$ python -q
>>> import numpy as np
>>> np.set_printoptions(precision=2, suppress=True, linewidth=140, legacy="1.25")
>>> K = np.maximum(np.array([[1],
...     [0],
...     [2],
...     [0],
...     [2],
...     [2],
...     [1],
...     [-2],
...     [-2],
...     [-1],
...     [0],
...     [-1],
...     [0],
...     [-1],
...     [-2],
...     [2],
...     [2],
...     [1],
...     [-1],
...     [-1],
...     [1],
...     [1]]) @ np.array([[1, 2, 0]]) + np.array([-1, -1, 2]), 0)
>>> K
array([[0, 1, 2],
       [0, 0, 2],
       [1, 3, 2],
       [0, 0, 2],
       [1, 3, 2],
       [1, 3, 2],
       [0, 1, 2],
       [0, 0, 2],
       [0, 0, 2],
       [0, 0, 2],
       [0, 0, 2],
       [0, 0, 2],
       [0, 0, 2],
       [0, 0, 2],
       [0, 0, 2],
       [1, 3, 2],
       [1, 3, 2],
       [0, 1, 2],
       [0, 0, 2],
       [0, 0, 2],
       [0, 1, 2],
       [0, 1, 2]])
>>> K @ K
Traceback (most recent call last):
  File "<python-input-4>", line 1, in <module>
    K @ K
    ~~^~~
ValueError: matmul: Input operand 1 has a mismatch in its core dimension 0, with gufunc signature (n?,k),(k,m?)->(n?,m?) (size 22 is different from 3)
>>> cov = K.T @ K
>>> (K @ K.T).shape
(22, 22)
>>> np.diag(cov)
array([ 5, 50, 88])
>>> np.linalg.eigvalsh(cov)[::-1]
array([115.74,  26.87,   0.39])
>>> np.trace(cov), (K ** 2).sum()
(143, 143)
>>> Y = np.c_[K[:, :2] @ np.array([[-5, 6], [1, -2]]), np.array([1, 1, -1, -2, -2, 2, 0, 2, 2, -1, 0, 0, 0, 2, 2, 0, -2, -1, -2, -2, 0, -2])]
>>> Y
array([[ 1, -2,  1],
       [ 0,  0,  1],
       [-2,  0, -1],
       [ 0,  0, -2],
       [-2,  0, -2],
       [-2,  0,  2],
       [ 1, -2,  0],
       [ 0,  0,  2],
       [ 0,  0,  2],
       [ 0,  0, -1],
       [ 0,  0,  0],
       [ 0,  0,  0],
       [ 0,  0,  0],
       [ 0,  0,  2],
       [ 0,  0,  2],
       [-2,  0,  0],
       [-2,  0, -2],
       [ 1, -2, -1],
       [ 0,  0, -2],
       [ 0,  0, -2],
       [ 1, -2,  0],
       [ 1, -2, -2]])
>>> np.round(np.linalg.lstsq(K, Y[:, 0])[0], 2) + 0
array([-5.,  1.,  0.])
>>> np.linalg.matrix_rank(np.c_[K, Y])
4
>>> np.linalg.matrix_rank(Y)
3
>>> x0 = np.array([0, 8, 1])
>>> y = K @ x0
>>> try:
...     np.linalg.solve(K, y)
... except np.linalg.LinAlgError as e:
...     print(e)
... 
Last 2 dimensions of the array must be square
>>> y
array([10,  2, 26,  2, 26, 26, 10,  2,  2,  2,  2,  2,  2,  2,  2, 26, 26, 10,  2,  2, 10, 10])
>>> np.round(np.linalg.pinv(K) @ K, 2) + 0
array([[1., 0., 0.],
       [0., 1., 0.],
       [0., 0., 1.]])
>>> rng = np.random.default_rng(68814)
>>> y = y + 0.1 * rng.normal(size=22)
>>> y
array([ 9.98,  2.03, 26.11,  2.16, 25.97, 25.97,  9.88,  1.78,  1.95,  1.9 ,  1.88,  1.92,  1.97,  2.09,  1.97, 26.22, 25.94,  9.89,  1.96,
        1.93,  9.98,  9.89])
>>> coef, *_ = np.linalg.lstsq(K, y)
>>> coef.round()
array([0., 8., 1.])
>>> round(np.linalg.norm(y - K @ coef), 2)
0.42
>>> m1 = np.array([[1.89, -0.85, -0.21], [-0.85, 2.39, 1.18], [-0.21, 1.18, 2.72]])
>>> # symmetric, so the eigenvalues are real
>>> w, V = np.linalg.eigh(m1)
>>> w
array([1., 2., 4.])
>>> np.linalg.eigvalsh(m1 @ m1)
array([ 1.  ,  3.99, 16.01])
>>> np.round(V.T @ V, 2) + 0
array([[1., 0., 0.],
       [0., 1., 0.],
       [0., 0., 1.]])
>>> np.linalg.svd(m1, compute_uv=False)
array([4., 2., 1.])
>>> lab = rng.permutation(3)
>>> Y = m1[:, lab] * rng.choice([-1, 1], 3)
>>> Y
array([[ 0.85, -1.89,  0.21],
       [-2.39,  0.85, -1.18],
       [-1.18,  0.21, -2.72]])
>>> U, _, vt = np.linalg.svd(m1.T @ Y)
>>> lab
array([1, 0, 2])
>>> np.round(U @ vt, 2) + 0
array([[ 0., -1.,  0.],
       [-1.,  0.,  0.],
       [ 0.,  0., -1.]])
>>> x0 = np.ones(3)
>>> for _ in range(5):
...     x0 = m1 @ x0
...     x0 /= np.linalg.norm(x0)
...     print(round(x0 @ m1 @ x0, 2))
... 
3.44
3.85
3.96
3.99
4.0
>>> x0
array([-0.31,  0.66,  0.69])
>>> mat = np.array([[1.1, 0.9, 0.4], [0.6, 0.3, 0.6], [-0.1, -2.2, 0.2]])
>>> mat[0] = mat[1] + 0.02 * rng.normal(size=3)
>>> mat
array([[ 0.58,  0.31,  0.62],
       [ 0.6 ,  0.3 ,  0.6 ],
       [-0.1 , -2.2 ,  0.2 ]])
>>> proj = np.triu(np.array([[-1, -5, -1], [5, -5, -4], [-2, -4, 4]]), 1) + np.eye(3)
>>> Y = proj @ mat @ np.linalg.inv(proj)
>>> proj @ mat - mat @ proj
array([[-2.9 ,  3.61, -1.36],
       [ 0.4 , 11.8 ,  1.  ],
       [ 0.  , -0.5 , -8.9 ]])
>>> Y
array([[ -2.32, -10.58, -47.2 ],
       [  1.  ,  14.1 ,  57.2 ],
       [ -0.1 ,  -2.7 , -10.7 ]])
>>> np.linalg.matrix_rank(Y)
3
>>> lab = rng.permutation(3)
>>> lab
array([0, 1, 2])
>>> Y = mat[lab][:, lab]
>>> np.allclose(Y, mat)
True
>>> Y
array([[ 0.58,  0.31,  0.62],
       [ 0.6 ,  0.3 ,  0.6 ],
       [-0.1 , -2.2 ,  0.2 ]])
>>> round(float(np.linalg.det(Y)), 2), round(np.linalg.det(mat[lab]), 2)
(-0.06, -0.06)
>>> data = np.load("dump.npy")
>>> data
array([[ 4, 10,  6],
       [10, 25, 15],
       [ 6, 15,  9]])
>>> # null space of dimension 2
>>> np.abs(np.diag(np.linalg.qr(data)[1])) > 1e-9
array([ True, False, False])
>>> data @ np.linalg.pinv(data) @ data
array([[ 4., 10.,  6.],
       [10., 25., 15.],
       [ 6., 15.,  9.]])
